>>> import numpy as np
>>> import numpy.linalg as la
>>> np.set_printoptions(precision=2, suppress=True, linewidth=200, sign=" ")
>>> X = np.load("test17.npy")
>>> print(X)
[[ 5  9  1]
 [ 5  9  1]
 [ 5  9  1]
 [ 5  9  1]
 [ 5  9  1]]
>>> U, sig, Vh = la.svd(X)
>>> V = Vh[:(sig > 1e-8).sum()]
>>> rng = np.random.default_rng(1288)
>>> x = X[3] + -3 * X[0] + rng.integers(2) * np.eye(3)[1]
>>> print(x)
[-10. -18.  -2.]
>>> print(V.T @ V)
[[ 0.23  0.42  0.05]
 [ 0.42  0.76  0.08]
 [ 0.05  0.08  0.01]]
>>> print(round(la.norm(x - V.T @ V @ x), 2))
0.0
>>> print(np.diag(V.T @ V))
[ 0.23  0.76  0.01]
>>> print(np.allclose(V.T @ V @ x, x))
True
>>> print(la.matrix_rank(np.vstack([X, x])))
1
>>> print(la.cond(X) > 100)
True
>>> U, sig, Vh = la.svd(X)
>>> print(sig.round(2) + 0)
[ 23.13   0.     0.  ]
>>> B = U[:, :1] @ np.diag(sig[:1]) @ Vh[:1]
>>> print(la.matrix_rank(B))
1
>>> print(la.matrix_rank(X, rtol=0.05))
1
>>> feats = np.load("dump.npy")
>>> print(feats)
[[ 1.  2. -2. -1.  1. -2. -1.  3.]
 [ 0.  0.  1.  2.  1.  2. -2.  3.]
 [-1.  1. -2. -2.  2. -2. -3. -2.]
 [-1.  0.  2.  1. -2. -1. -2. -3.]
 [-1. -2. -2. -2.  2. -2. -3.  0.]
 [ 2. -2.  1.  1.  2.  0.  0.  1.]
 [ 0.  0.  0.  0.  0.  0.  0.  0.]
 [ 0.  0.  0.  0.  0.  0.  2.  2.]]
>>> print(round(float(la.norm(feats, 2) / la.norm(feats)), 2))
0.64
>>> print(la.matrix_rank(feats, rtol=0.1))
7
>>> print(la.cond(feats) > 100)
True
>>> print([round(float(x), 2) for x in la.svd(feats, compute_uv=False)[:3]])
[7.94, 6.76, 4.79]
>>> r = la.matrix_rank(feats)
>>> print(r)
7
>>> null = la.svd(feats)[2][r:].T
>>> print([int(la.matrix_rank(feats[:, :j + 1])) for j in range(8)])
[1, 2, 3, 4, 5, 6, 7, 7]
>>> ang = np.radians(36)
>>> Rm = np.eye(8)
>>> Rm[6, 6] = Rm[0, 0] = np.cos(ang)
>>> Rm[6, 0], Rm[0, 6] = -np.sin(ang), np.sin(ang)
>>> print(Rm)
[[ 0.81  0.    0.    0.    0.    0.    0.59  0.  ]
 [ 0.    1.    0.    0.    0.    0.    0.    0.  ]
 [ 0.    0.    1.    0.    0.    0.    0.    0.  ]
 [ 0.    0.    0.    1.    0.    0.    0.    0.  ]
 [ 0.    0.    0.    0.    1.    0.    0.    0.  ]
 [ 0.    0.    0.    0.    0.    1.    0.    0.  ]
 [-0.59  0.    0.    0.    0.    0.    0.81  0.  ]
 [ 0.    0.    0.    0.    0.    0.    0.    1.  ]]
>>> B = feats @ Rm.T
>>> print(np.abs(B - feats).max(axis=0))
[ 1.57  0.    0.    0.    0.    0.    1.18  0.  ]
>>> print(np.allclose(feats @ feats.T, B @ B.T))
True
>>> print(la.svd(feats, compute_uv=False), np.round(la.svd(B, compute_uv=False), 2) + 0)
[ 7.94  6.76  4.79  3.75  2.39  1.97  0.81  0.  ] [ 7.94  6.76  4.79  3.75  2.39  1.97  0.81  0.  ]
>>> E = np.load("case10.npy")
>>> print(E)
[[ 1 -2  4 -8]
 [ 1 -1  1 -1]
 [ 1  0  0  0]]
>>> # row 0 is much longer than the rest
>>> B = E + rng.integers(-2, 3, (3, 1)) @ rng.integers(-2, 3, (1, 4))
>>> print(B)
[[-1 -2  2 -8]
 [ 1 -1  1 -1]
 [-3  0 -4  0]]
>>> print(la.matrix_rank(B - E, tol=1e-8))
1
>>> print(np.abs(B - E).sum(axis=1))
[ 4  0  8]
>>> W0 = np.loadtxt("mat.csv", delimiter=",")
>>> print(W0)
[[ 10.78   8.6   39.19 -51.19  39.24  -9.59  51.27 -17.48  20.2 ]
 [ 10.31  10.02  41.11 -50.47  38.9   -8.49  50.13 -21.34  20.51]
 [ 10.95  10.31  40.55 -51.14  39.14  -9.51  50.9  -19.37  20.09]
 [ 11.6   11.99  39.79 -49.47  39.84 -11.22  50.66 -20.24  22.1 ]
 [ 10.59   9.49  36.97 -49.57  40.53 -10.08  51.31 -19.01  20.39]
 [  9.61  10.93  39.63 -50.06  39.83  -8.51  50.36 -21.1   18.94]
 [ 10.57  11.38  40.38 -49.95  39.81 -11.73  49.83 -20.93  20.35]
 [ 10.63   8.73  40.78 -50.7   40.67 -10.96  49.01 -21.25  20.16]
 [  9.31   8.89  39.63 -48.89  38.97 -10.54  49.73 -20.75  19.63]
 [ 10.55  12.19  39.04 -49.9   40.24 -10.9   48.87 -21.13  20.39]
 [  8.22  11.07  40.17 -51.6   39.68 -11.34  50.89 -20.03  21.32]
 [  9.48   9.16  40.34 -51.86  40.18  -9.07  50.43 -20.29  20.55]
 [  8.65   9.6   40.17 -48.61  40.41  -9.9   51.47 -19.87  18.91]
 [ 11.4    8.86  38.93 -49.97  40.82  -6.68  50.86 -17.82  19.83]
 [ 10.26  10.54  42.38 -49.26  39.29  -9.86  49.68 -18.72  21.39]
 [ 10.69  10.2   39.14 -52.34  38.82  -8.97  48.59 -21.43  19.63]
 [  9.17   9.14  38.77 -48.31  41.24 -10.91  49.68 -19.54  19.27]
 [  9.29   9.71  40.39 -50.54  40.38  -8.88  46.45 -21.28  19.34]
 [  9.83   7.81  40.23 -49.67  39.51  -9.96  51.22 -20.87  21.08]
 [ 11.28  10.38  41.14 -51.54  40.87  -8.46  48.92 -20.87  20.6 ]
 [  9.11  10.49  40.65 -50.12  40.34 -10.11  51.75 -19.55  20.76]
 [ 10.31   8.92  38.87 -48.68  38.41  -9.82  50.23 -20.    20.61]
 [ 10.02  10.59  38.95 -49.76  40.84 -10.21  50.39 -20.16  19.62]
 [ 10.88  13.67  37.43 -51.07  39.7  -10.95  50.15 -19.42  19.62]
 [ 11.46  10.24  39.43 -49.83  39.57  -9.81  48.41 -19.92  19.96]
 [  9.85  11.53  40.06 -50.8   40.79  -9.95  49.04 -19.67  20.55]
 [ 10.93   9.34  40.39 -51.71  39.62 -10.53  47.85 -21.5   20.12]
 [  9.89  11.16  39.45 -48.3   39.22  -9.63  50.62 -20.3   20.31]
 [ 10.6   10.3   40.3  -50.91  40.61  -9.97  50.47 -20.72  20.61]
 [ 10.96   9.9   40.5  -48.63  39.78 -10.6   50.89 -19.75  20.36]
 [  9.73   8.02  40.97 -50.26  40.85  -9.53  49.83 -18.92  20.66]
 [ 11.83   9.02  41.12 -49.97  40.71 -10.54  51.33 -19.23  19.4 ]
 [  9.21  11.97  40.96 -50.13  40.19  -9.64  49.41 -20.34  19.81]
 [  9.78  10.3   38.44 -48.25  41.08 -10.56  50.96 -20.03  21.58]]
>>> Ac = W0 - W0.mean(axis=0)
>>> U, sig, Vh = la.svd(Ac, full_matrices=False)
>>> print(np.abs(Vh[-1]))
[ 0.21  0.03  0.24  0.06  0.14  0.29  0.21  0.03  0.87]
>>> print(sig)
[ 8.55  7.94  6.34  6.02  4.95  4.71  4.41  3.56  3.46]
>>> print(sig ** 2 / (sig ** 2).sum())
[ 0.24  0.21  0.13  0.12  0.08  0.07  0.06  0.04  0.04]
>>> print(np.abs(U[:, 0]).argmax())
17
>>> print(round(float((sig ** 2).sum() ** 2 / (sig ** 4).sum()), 2))
6.56
>>> print(np.abs(Vh[0]).argmax())
6
>>> B = W0 / np.sqrt((W0 ** 2).mean(axis=1, keepdims=True))
>>> print(la.matrix_rank(B) == la.matrix_rank(W0))
True
>>> C2 = np.cov(W0, rowvar=False)
>>> print(np.polyfit(W0[:, 6], W0[:, 8], 1))
[  0.14  13.45]
>>> print(np.median(W0, axis=0))
[ 10.31  10.22  40.17 -50.02  40.01  -9.96  50.3  -20.09  20.33]
>>> print(C2.shape)
(9, 9)
>>> B = np.c_[W0[:, :4] @ np.array([[3, 3, 2, 2], [2, 1, 1, 3], [3, 1, 2, 2], [0, 2, 1, 3]]), np.array([2, 2, 0, 0, 1, 0, 0, 1, 0, 0, 1, 2, 0, 1, 2, 0, 0, 2, 1, 1, 0, 1, 2, 1, 0, 2, 0, 0, 1, 2, 1, 0, 2, 2])]
>>> print(B)
[[167.11 -22.25  57.35 -27.83   2.  ]
 [174.3  -18.88  62.39 -18.51   2.  ]
 [175.12 -18.57  62.17 -19.49   0.  ]
 [178.15 -12.36  65.3   -9.66   0.  ]
 [161.66 -20.91  55.04 -25.12   1.  ]
 [169.58 -20.73  59.35 -18.91   0.  ]
 [175.61 -16.43  63.33 -13.81   0.  ]
 [171.69 -20.    60.85 -23.09   1.  ]
 [164.6  -21.33  57.88 -22.12   0.  ]
 [173.15 -16.92  61.47 -13.95   0.  ]
 [167.31 -27.3   56.25 -24.81   1.  ]
 [167.78 -25.78  56.94 -28.46   2.  ]
 [165.66 -21.5   58.63 -19.39   0.  ]
 [168.71 -17.95  59.55 -22.67   1.  ]
 [179.   -14.82  66.56 -10.88   2.  ]
 [169.89 -23.27  57.52 -26.76   0.  ]
 [162.1  -21.2   56.71 -21.63   0.  ]
 [168.46 -23.11  58.53 -23.13   2.  ]
 [165.8  -21.81  58.26 -25.46   1.  ]
 [178.02 -17.72  63.68 -18.64   1.  ]
 [170.26 -21.77  59.89 -19.37   0.  ]
 [165.38 -18.64  58.6  -20.92   1.  ]
 [168.09 -19.92  58.77 -19.57   2.  ]
 [172.27 -18.4   59.22 -15.58   1.  ]
 [173.15 -15.61  62.19 -16.99   0.  ]
 [172.79 -20.46  60.55 -17.99   2.  ]
 [172.64 -20.9   60.27 -24.47   0.  ]
 [170.34 -16.32  61.54 -12.74   0.  ]
 [173.3  -19.42  61.19 -20.03   1.  ]
 [174.18 -13.98  64.19 -13.27   2.  ]
 [168.14 -22.34  59.16 -25.32   1.  ]
 [176.89 -14.31  64.95 -16.95   0.  ]
 [174.45 -19.7   62.18 -14.14   2.  ]
 [165.26 -18.42  58.49 -17.41   2.  ]]
>>> print(la.matrix_rank(np.c_[W0, B]))
10
>>> print(np.round(la.norm(B - W0 @ la.lstsq(W0, B)[0], axis=0), 2) + 0)
[ 0.   0.   0.   0.   4.1]
>>> arr = np.loadtxt("arr.csv", delimiter=",")
>>> print(arr)
[[-1.42 -0.94 -0.17]
 [-0.94  0.91  2.13]
 [-0.17  2.13  0.52]]
>>> # symmetric, so the eigenvalues are real
>>> print(round(la.eigvals(arr).sum().real, 2))
0.01
>>> print(np.round(np.einsum("ij,ji->", arr, arr), 2))
14.01
>>> labels = rng.permutation(3)
>>> print(labels)
[ 1  0  2]
>>> B = arr[labels][:, labels]
>>> print(B)
[[ 0.91 -0.94  2.13]
 [-0.94 -1.42 -0.17]
 [ 2.13 -0.17  0.52]]
>>> print(round(float(la.det(B)), 2), round(la.det(arr[labels]), 2))
5.97 -5.97
>>> print(np.allclose(B, arr))
False
>>> print(feats.mean(axis=0))
[ 0.   -0.12 -0.25 -0.12  0.75 -0.62 -1.12  0.5 ]
>>> print(np.abs(feats).max())
3.0
>>> print(np.unravel_index(np.abs(feats).argmax(), feats.shape))
(np.int64(0), np.int64(7))
>>> print(feats.sum(axis=1))
[  1.   7.  -9.  -6. -10.   5.   0.   4.]
>>> print(feats.shape)
(8, 8)
>>> print(np.count_nonzero(feats))
44
>>> B = arr / np.sqrt((arr ** 2).mean(axis=1, keepdims=True))
>>> print(la.norm(B, axis=1))
[ 1.73  1.73  1.73]
>>> print(arr - arr.mean(axis=1, keepdims=True))
[[-0.58 -0.1   0.67]
 [-1.64  0.21  1.43]
 [-1.    1.3  -0.31]]
>>> print(la.matrix_rank(B) == la.matrix_rank(arr))
True
>>> print(B[1])
[-0.65  0.63  1.48]
>>> B = arr / la.norm(arr, axis=1, keepdims=True)
>>> C2 = B @ B.T
>>> print(round(np.degrees(np.arccos(np.clip(C2[0, 1], -1, 1))), 2))
88.43
>>> print(C2[0])
[ 1.    0.03 -0.49]
>>> print(la.norm(B, axis=1))
[ 1.  1.  1.]
>>> F = np.load("x.npy")
>>> print(F)
[[ -7   4   7  -5   9  -5   9]
 [-10  13   6  -6   1 -10  13]
 [ -6  22   1   3   8 -19  14]
 [ -8  26  -4  -6  14 -23   7]
 [-15  22   0  -6   6 -22  15]
 [ -9  25  -7  -6   7 -14  18]
 [-14  23  -9  -4   6 -20  15]
 [-23  31 -10 -13  13 -16  16]
 [-20  39  -9 -20  15 -16  18]
 [-29  31  -8 -28  11 -11  10]
 [-23  39  -7 -28  14 -12  18]
 [-26  36  -4 -28  21 -21  25]
 [-22  42  -6 -37  16 -15  27]
 [-21  48  -9 -30  21 -18  36]
 [-14  46  -7 -23  25 -20  43]
 [-16  43 -12 -22  26 -28  41]
 [ -8  47  -6 -23  33 -37  40]
 [-13  49 -15 -17  32 -44  45]
 [-21  58 -18 -26  40 -45  53]
 [-18  65 -21 -35  49 -46  60]
 [-22  60 -18 -28  52 -40  63]
 [-28  51 -12 -23  61 -44  66]
 [-33  47 -17 -20  69 -47  68]
 [-29  51 -26 -17  68 -46  71]
 [-37  56 -28  -8  63 -41  67]
 [-30  56 -30  -3  64 -38  75]
 [-29  64 -37  -8  70 -39  77]
 [-23  57 -46  -8  62 -36  69]
 [-29  52 -47 -11  67 -33  60]
 [-34  59 -43 -10  69 -39  68]
 [-38  50 -36 -19  67 -30  67]
 [-31  52 -27 -21  74 -21  69]
 [-25  48 -27 -25  74 -23  72]
 [-32  40 -32 -29  68 -30  78]
 [-26  32 -38 -24  77 -21  83]]
>>> Ac = (F - F.mean(axis=0)) / F.std(axis=0)
>>> print(np.argwhere(np.abs(Ac) > 2))
[[  0   1]
 [  1   1]
 [  2   3]
 [ 28   2]]
>>> b = la.lstsq(np.delete(Ac, 0, axis=1), Ac[:, 0])[0]
>>> print(np.abs(b).argmax())
3
>>> K = np.loadtxt("a.csv", delimiter=",")
>>> print(K)
[[ 4.  1.  1.  1.  1.]
 [ 1.  4.  1.  1.  1.]
 [ 1.  1.  4.  1.  1.]
 [ 1.  1.  1.  4.  1.]
 [ 1.  1.  1.  1.  4.]]
>>> B = la.inv(K)
>>> print((np.abs(B) > 1e-9).astype(int))
[[ 1  1  1  1  1]
 [ 1  1  1  1  1]
 [ 1  1  1  1  1]
 [ 1  1  1  1  1]
 [ 1  1  1  1  1]]
>>> print(la.det(K) * B)
[[189. -27. -27. -27. -27.]
 [-27. 189. -27. -27. -27.]
 [-27. -27. 189. -27. -27.]
 [-27. -27. -27. 189. -27.]
 [-27. -27. -27. -27. 189.]]
>>> print(B)
[[ 0.29 -0.04 -0.04 -0.04 -0.04]
 [-0.04  0.29 -0.04 -0.04 -0.04]
 [-0.04 -0.04  0.29 -0.04 -0.04]
 [-0.04 -0.04 -0.04  0.29 -0.04]
 [-0.04 -0.04 -0.04 -0.04  0.29]]
>>> print((K @ K)[0])
[ 20.  11.  11.  11.  11.]
>>> print(K @ np.ones(5))
[ 8.  8.  8.  8.  8.]
>>> print(np.allclose(K @ K.T, K.T @ K))
True
>>> print(np.sort(np.abs(np.fft.fft(K[0]))), np.sort(la.svd(K, compute_uv=False)))
[ 3.  3.  3.  3.  8.] [ 3.  3.  3.  3.  8.]
>>> print(K[2] @ K[3])
11.0
>>> print(round(float(la.norm(K[2], 1)), 2), round(float(la.norm(K[2], np.inf)), 2))
8.0 4.0
>>> print(np.round(la.norm(K, 2), 2))
8.0
>>> print(np.round(la.norm(K, "nuc"), 2))
20.0
>>> print(la.norm(K, axis=1).argmax())
0
>>> print(la.norm(K, axis=0))
[ 4.47  4.47  4.47  4.47  4.47]
>>> m1 = np.loadtxt("out17.csv", delimiter=",")
>>> print(m1)
[[ 6.  4.  1. -3. -3.  1. -1. -5. -2.]
 [ 4.  6. -1.  0. -2.  2. -1. -8. -1.]
 [ 1. -1. 10.  0.  1.  4.  6.  6. -5.]
 [-3.  0.  0.  7.  4.  6.  4.  0.  0.]
 [-3. -2.  1.  4.  3.  3.  3.  3.  0.]
 [ 1.  2.  4.  6.  3.  9.  6. -1. -3.]
 [-1. -1.  6.  4.  3.  6.  6.  4. -3.]
 [-5. -8.  6.  0.  3. -1.  4. 13. -1.]
 [-2. -1. -5.  0.  0. -3. -3. -1.  3.]]
>>> # symmetric, so the eigenvalues are real
>>> U, sig, Vh = la.svd(m1)
>>> V = Vh[:(sig > 1e-8).sum()]
>>> x = m1[8] + 5 * m1[2] + rng.integers(2) * np.eye(9)[2]
>>> print(x)
[  3.  -6.  46.   0.   5.  17.  27.  29. -22.]
>>> print(np.allclose(V.T @ V @ x, x))
False
>>> print(np.round(la.norm(x - V.T @ V @ x), 2))
0.59
>>> U, sig, Vh = la.svd(m1)
>>> print(sig.round(2) + 0)
[ 28.12  19.93  13.37   1.58   0.     0.     0.     0.     0.  ]
>>> print(np.argmax(sig[:-1] / (sig[1:] + 1e-6)) + 1)
4
>>> B = U[:, :4] @ np.diag(sig[:4]) @ Vh[:4]
>>> print(np.round(la.norm(m1 - B) / la.norm(m1), 2))
0.0
>>> print(round(np.abs(m1 - B).max(), 2))
0.0
>>> print(round(float(la.norm(m1 - B, 2)), 2), round(float(sig[4]), 2))
0.0 0.0
>>> print(la.matrix_rank(m1, rtol=0.05))
4
>>> U, sig, Vh = la.svd(m1, full_matrices=False)
>>> print(np.abs(U[:, 0]).round(6).argmax())
7
>>> print(np.round(Vh @ Vh.T, 2) + 0)
[[ 1.  0.  0.  0.  0.  0.  0.  0.  0.]
 [ 0.  1.  0.  0.  0.  0.  0.  0.  0.]
 [ 0.  0.  1.  0.  0.  0.  0.  0.  0.]
 [ 0.  0.  0.  1.  0.  0.  0.  0.  0.]
 [ 0.  0.  0.  0.  1.  0.  0.  0.  0.]
 [ 0.  0.  0.  0.  0.  1.  0.  0.  0.]
 [ 0.  0.  0.  0.  0.  0.  1.  0.  0.]
 [ 0.  0.  0.  0.  0.  0.  0.  1.  0.]
 [ 0.  0.  0.  0.  0.  0.  0.  0.  1.]]
>>> print(np.sqrt((sig ** 2).sum()), round(la.norm(m1), 2))
37.0 37.0
>>> print((sig > 1e-8).sum())
4
>>> print(np.round(U.T @ U, 2) + 0)
[[ 1.  0.  0.  0.  0.  0.  0.  0.  0.]
 [ 0.  1.  0.  0.  0.  0.  0.  0.  0.]
 [ 0.  0.  1.  0.  0.  0.  0.  0.  0.]
 [ 0.  0.  0.  1.  0.  0.  0.  0.  0.]
 [ 0.  0.  0.  0.  1.  0.  0.  0.  0.]
 [ 0.  0.  0.  0.  0.  1.  0.  0.  0.]
 [ 0.  0.  0.  0.  0.  0.  1.  0.  0.]
 [ 0.  0.  0.  0.  0.  0.  0.  1.  0.]
 [ 0.  0.  0.  0.  0.  0.  0.  0.  1.]]
>>> print(np.round(sig / sig[0], 2) + 0)
[ 1.    0.71  0.48  0.06  0.    0.    0.    0.    0.  ]
>>> print(np.round(U.T @ m1 @ Vh.T, 2) + 0)
[[ 28.12   0.     0.     0.     0.     0.     0.     0.     0.  ]
 [  0.    19.93   0.     0.     0.     0.     0.     0.     0.  ]
 [  0.     0.    13.37   0.     0.     0.     0.     0.     0.  ]
 [  0.     0.     0.     1.58   0.     0.     0.     0.     0.  ]
 [  0.     0.     0.     0.     0.     0.     0.     0.     0.  ]
 [  0.     0.     0.     0.     0.     0.     0.     0.     0.  ]
 [  0.     0.     0.     0.     0.     0.     0.     0.     0.  ]
 [  0.     0.     0.     0.     0.     0.     0.     0.     0.  ]
 [  0.     0.     0.     0.     0.     0.     0.     0.     0.  ]]
>>> print(np.cumsum(sig ** 2) / np.sum(sig ** 2))
[ 0.58  0.87  1.    1.    1.    1.    1.    1.    1.  ]
